$ ipython --no-banner

In [1]: import numpy as np

In [2]: np.set_printoptions(suppress=True, linewidth=140)

In [3]: rnd = lambda a: np.round(a, 1) + 0

In [4]: W0 = np.array([[4, -2, 0, -2, -4, -4],
   ...:     [-2, 1, 0, 1, 2, 2],
   ...:     [0, 0, 0, 0, 0, 0],
   ...:     [-2, 1, 0, 1, 2, 2],
   ...:     [-4, 2, 0, 2, 4, 4],
   ...:     [-4, 2, 0, 2, 4, 4]])

In [5]: np.unique(W0.round(6), axis=0).shape
Out[5]: (4, 6)

In [6]: print(np.allclose(W0[:-1].T @ np.linalg.lstsq(W0[:-1].T, W0[-1])[0], W0[-1]))
True

In [7]: np.linalg.lstsq(W0[:-1].T, W0[-1])[2]
Out[7]: np.int32(1)

In [8]: U, s, Vh = np.linalg.svd(W0)

In [9]: evecs = Vh[:(s > 1e-8).sum()]

In [10]: rng = np.random.default_rng(287)

In [11]: vec = W0[1] + -1 * W0[4] + rng.integers(2) * np.eye(6)[4]

In [12]: vec
Out[12]: array([ 2., -1.,  0., -1., -1., -2.])

In [13]: rnd(np.diag(evecs.T @ evecs))
Out[13]: array([0.3, 0.1, 0. , 0.1, 0.3, 0.3])

In [14]: rnd(np.linalg.norm(vec - evecs.T @ evecs @ vec))
Out[14]: np.float64(0.8)

In [15]: print(rnd(np.linalg.det(W0)))
0.0

In [16]: W0 @ W0
Out[16]: 
array([[ 56, -28,   0, -28, -56, -56],
       [-28,  14,   0,  14,  28,  28],
       [  0,   0,   0,   0,   0,   0],
       [-28,  14,   0,  14,  28,  28],
       [-56,  28,   0,  28,  56,  56],
       [-56,  28,   0,  28,  56,  56]])

In [17]: other = np.array([[2, 2], [2, 0], [1, 3]])

In [18]: m1 = np.tile(other, (2, 3))

In [19]: m1
Out[19]: 
array([[2, 2, 2, 2, 2, 2],
       [2, 0, 2, 0, 2, 0],
       [1, 3, 1, 3, 1, 3],
       [2, 2, 2, 2, 2, 2],
       [2, 0, 2, 0, 2, 0],
       [1, 3, 1, 3, 1, 3]])

In [20]: other = m1 / np.linalg.norm(m1, axis=1, keepdims=True)

In [21]: C2 = other @ other.T

In [22]: rnd(np.linalg.norm(other, axis=1))
Out[22]: array([1., 1., 1., 1., 1., 1.])

In [23]: np.argwhere(np.triu(np.abs(C2) > 0.95, 1))
Out[23]: 
array([[0, 3],
       [1, 4],
       [2, 5]])

In [24]: rnd(C2[3])
Out[24]: array([1. , 0.7, 0.9, 1. , 0.7, 0.9])

In [25]: rnd(C2)
Out[25]: 
array([[1. , 0.7, 0.9, 1. , 0.7, 0.9],
       [0.7, 1. , 0.3, 0.7, 1. , 0.3],
       [0.9, 0.3, 1. , 0.9, 0.3, 1. ],
       [1. , 0.7, 0.9, 1. , 0.7, 0.9],
       [0.7, 1. , 0.3, 0.7, 1. , 0.3],
       [0.9, 0.3, 1. , 0.9, 0.3, 1. ]])

In [26]: print((np.abs(C2) > 0.9).astype(int))
[[1 0 0 1 0 0]
 [0 1 0 0 1 0]
 [0 0 1 0 0 1]
 [1 0 0 1 0 0]
 [0 1 0 0 1 0]
 [0 0 1 0 0 1]]

In [27]: print(np.degrees(np.arccos(np.clip(C2[3, 0], -1, 1))))
0.0

In [28]: mat = np.load("layer12.npy")

In [29]: mat
Out[29]: 
array([[4, 2, 2, 4, 6, 4, 1],
       [2, 4, 2, 6, 4, 5, 3],
       [2, 2, 0, 5, 3, 5, 0],
       [4, 6, 5, 2, 3, 4, 4],
       [6, 4, 3, 3, 4, 2, 3],
       [4, 5, 5, 4, 2, 0, 1],
       [1, 3, 0, 4, 3, 1, 0]])

In [30]: labels = rng.permutation(7)

In [31]: print(labels)
[5 2 4 1 6 3 0]

In [32]: other = mat[labels][:, labels]

In [33]: np.allclose(other, mat)
Out[33]: False

In [34]: print(np.trace(other))
14

In [35]: K = np.load("m.npy")

In [36]: print(K)
[[0 0 0 1 0]
 [0 0 0 0 1]
 [0 0 0 0 0]
 [1 0 0 0 0]
 [0 1 0 0 0]]

In [37]: labels = rng.permutation(5)

In [38]: print(labels)
[2 0 1 4 3]

In [39]: other = K[labels][:, labels]

In [40]: rnd(np.sort(np.abs(np.linalg.eigvals(other))))
Out[40]: array([0., 1., 1., 1., 1.])

In [41]: other
Out[41]: 
array([[0, 0, 0, 0, 0],
       [0, 0, 0, 0, 1],
       [0, 0, 0, 1, 0],
       [0, 0, 1, 0, 0],
       [0, 1, 0, 0, 0]])

In [42]: f = np.array([3, 4, -1])

In [43]: g = np.array([9, 3, 0])

In [44]: data = f[:, None] + g[None, :]

In [45]: data
Out[45]: 
array([[12,  6,  3],
       [13,  7,  4],
       [ 8,  2, -1]])

In [46]: rank = np.linalg.matrix_rank(data)

In [47]: rank
Out[47]: np.int64(2)

In [48]: ns = np.linalg.svd(data)[2][rank:].T

In [49]: print(rnd(data @ ns))
[[0.]
 [0.]
 [0.]]

In [50]: print(rnd(ns @ ns.T))
[[ 0.1 -0.2  0.1]
 [-0.2  0.6 -0.4]
 [ 0.1 -0.4  0.3]]

In [51]: [int(np.linalg.matrix_rank(data[:i])) for i in range(1, len(data) + 1)]
Out[51]: [1, 2, 2]

In [52]: rnd(ns[:, 0] / ns[np.abs(ns[:, 0]).round(6).argmax(), 0])
Out[52]: array([-0.3,  1. , -0.7])

In [53]: np.linalg.matrix_rank(data.T @ data), np.linalg.matrix_rank(data @ data.T)
Out[53]: (np.int64(2), np.int64(2))

In [54]: print(rnd(np.linalg.norm(data, 2) / np.linalg.norm(data)))
1.0

In [55]: np.linalg.cond(data) > 100
Out[55]: np.True_

In [56]: print(np.linalg.matrix_rank(data, rtol=0.1))
2

In [57]: np.argsort(-np.linalg.norm(data, axis=0).round(6), kind="stable")[:3]
Out[57]: array([0, 1, 2])

In [58]: [round(float(x), 1) for x in np.linalg.svd(data, compute_uv=False)[:3]]
Out[58]: [21.9, 3.3, 0.0]

In [59]: U, s, Vh = np.linalg.svd(data)

In [60]: rnd(s)
Out[60]: array([21.9,  3.3,  0. ])

In [61]: other = U[:, :2] @ np.diag(s[:2]) @ Vh[:2]

In [62]: rnd(np.linalg.norm(data - other, 2)), rnd(s[2])
Out[62]: (np.float64(0.0), np.float64(0.0))

In [63]: rnd(other)
Out[63]: 
array([[12.,  6.,  3.],
       [13.,  7.,  4.],
       [ 8.,  2., -1.]])

In [64]: print(np.linalg.matrix_rank(other))
2

In [65]: print(np.linalg.matrix_rank(data, rtol=0.05))
2

In [66]: other = np.array([[1, -1, 2, -1, 0, 0],
    ...:     [-1, -2, -2, -1, 1, -1],
    ...:     [-2, -1, -2, 2, -2, 2],
    ...:     [-1, -1, 2, 1, 0, -2],
    ...:     [-2, -2, -2, 2, -1, 2],
    ...:     [0, -2, 1, 1, 0, -2]])

In [67]: J = other - other.T

In [68]: J
Out[68]: 
array([[ 0,  0,  4,  0,  2,  0],
       [ 0,  0, -1,  0,  3,  1],
       [-4,  1,  0,  0,  0,  1],
       [ 0,  0,  0,  0, -2, -3],
       [-2, -3,  0,  2,  0,  2],
       [ 0, -1, -1,  3, -2,  0]])

In [69]: J @ J
Out[69]: 
array([[-20,  -2,   0,   4,   0,   8],
       [ -2, -11,  -1,   9,  -2,   5],
       [  0,  -1, -18,   3,  -7,   1],
       [  4,   9,   3, -13,   6,  -4],
       [  0,  -2,  -7,   6, -21,  -9],
       [  8,   5,   1,  -4,  -9, -15]])

In [70]: (J - J.T) / 2
Out[70]: 
array([[ 0.,  0.,  4.,  0.,  2.,  0.],
       [ 0.,  0., -1.,  0.,  3.,  1.],
       [-4.,  1.,  0.,  0.,  0.,  1.],
       [ 0.,  0.,  0.,  0., -2., -3.],
       [-2., -3.,  0.,  2.,  0.,  2.],
       [ 0., -1., -1.,  3., -2.,  0.]])

In [71]: rnd(np.sort(np.abs(np.linalg.eigvals(J))))
Out[71]: array([1.6, 1.6, 3.9, 3.9, 5.6, 5.6])

In [72]: np.trace(J)
Out[72]: np.int64(0)

In [73]: rnd(np.linalg.det(J))
Out[73]: np.float64(1156.0)

In [74]: blk = np.stack([J, -1 * J, J[::-1]])

In [75]: print((blk @ J.T).shape)
(3, 6, 6)

In [76]: blk.shape
Out[76]: (3, 6, 6)

In [77]: X = np.load("case16.npy")

In [78]: X
Out[78]: 
array([[-2,  4,  2,  0, -1,  3],
       [-1, -1,  1,  3,  1, -3],
       [ 2, -2, -2, -2,  0,  0],
       [-1, -3,  1,  5,  2, -6],
       [-1,  3,  1, -1, -1,  3],
       [ 2, -2, -2, -2,  0,  0],
       [-1,  3,  1, -1, -1,  3],
       [ 1,  3, -1, -5, -2,  6]])

In [79]: t = np.radians(36)

In [80]: Rm = np.eye(6)

In [81]: Rm[0, 0] = Rm[4, 4] = np.cos(t)

In [82]: Rm[0, 4], Rm[4, 0] = -np.sin(t), np.sin(t)

In [83]: print(rnd(Rm))
[[ 0.8  0.   0.   0.  -0.6  0. ]
 [ 0.   1.   0.   0.   0.   0. ]
 [ 0.   0.   1.   0.   0.   0. ]
 [ 0.   0.   0.   1.   0.   0. ]
 [ 0.6  0.   0.   0.   0.8  0. ]
 [ 0.   0.   0.   0.   0.   1. ]]

In [84]: other = X @ Rm.T

In [85]: rnd(np.linalg.svd(X, compute_uv=False)), rnd(np.linalg.svd(other, compute_uv=False))
Out[85]: 
(array([14.7,  8.2,  0. ,  0. ,  0. ,  0. ]),
 array([14.7,  8.2,  0. ,  0. ,  0. ,  0. ]))

In [86]: rnd(np.abs(other - X).max(axis=0))
Out[86]: array([1. , 0. , 0. , 0. , 1.2, 0. ])

In [87]: np.allclose(X @ X.T, other @ other.T)
Out[87]: True

In [88]: print(rnd(other))
[[-1.   4.   2.   0.  -2.   3. ]
 [-1.4 -1.   1.   3.   0.2 -3. ]
 [ 1.6 -2.  -2.  -2.   1.2  0. ]
 [-2.  -3.   1.   5.   1.  -6. ]
 [-0.2  3.   1.  -1.  -1.4  3. ]
 [ 1.6 -2.  -2.  -2.   1.2  0. ]
 [-0.2  3.   1.  -1.  -1.4  3. ]
 [ 2.   3.  -1.  -5.  -1.   6. ]]

In [89]: np.allclose(np.linalg.norm(X, axis=1), np.linalg.norm(other, axis=1))
Out[89]: True

In [90]: U, s, Vh = np.linalg.svd(X)

In [91]: rnd(s)
Out[91]: array([14.7,  8.2,  0. ,  0. ,  0. ,  0. ])

In [92]: other = U[:, :2] @ np.diag(s[:2]) @ Vh[:2]

In [93]: np.linalg.matrix_rank(X, rtol=0.05)
Out[93]: np.int64(2)

In [94]: rnd(np.linalg.norm(X - other, 2)), rnd(s[2])
Out[94]: (np.float64(0.0), np.float64(0.0))

In [95]: rnd(np.linalg.norm(X - other) / np.linalg.norm(X))
Out[95]: np.float64(0.0)

In [96]: other = X[0, 0] * X[1:] - np.outer(X[1:, 0], X[0])

In [97]: other
Out[97]: 
array([[  0,   6,   0,  -6,  -3,   9],
       [  0,  -4,   0,   4,   2,  -6],
       [  0,  10,   0, -10,  -5,  15],
       [  0,  -2,   0,   2,   1,  -3],
       [  0,  -4,   0,   4,   2,  -6],
       [  0,  -2,   0,   2,   1,  -3],
       [  0, -10,   0,  10,   5, -15]])

In [98]: X[:, 0] / X[0, 0]
Out[98]: array([ 1. ,  0.5, -1. ,  0.5,  0.5, -1. ,  0.5, -0.5])

In [99]: C2 = other.T @ other

In [100]: np.allclose(C2, C2.T)
Out[100]: True

In [101]: np.diag(C2)
Out[101]: array([  0, 276,   0, 276,  69, 621])

In [102]: (other @ other.T).shape
Out[102]: (7, 7)
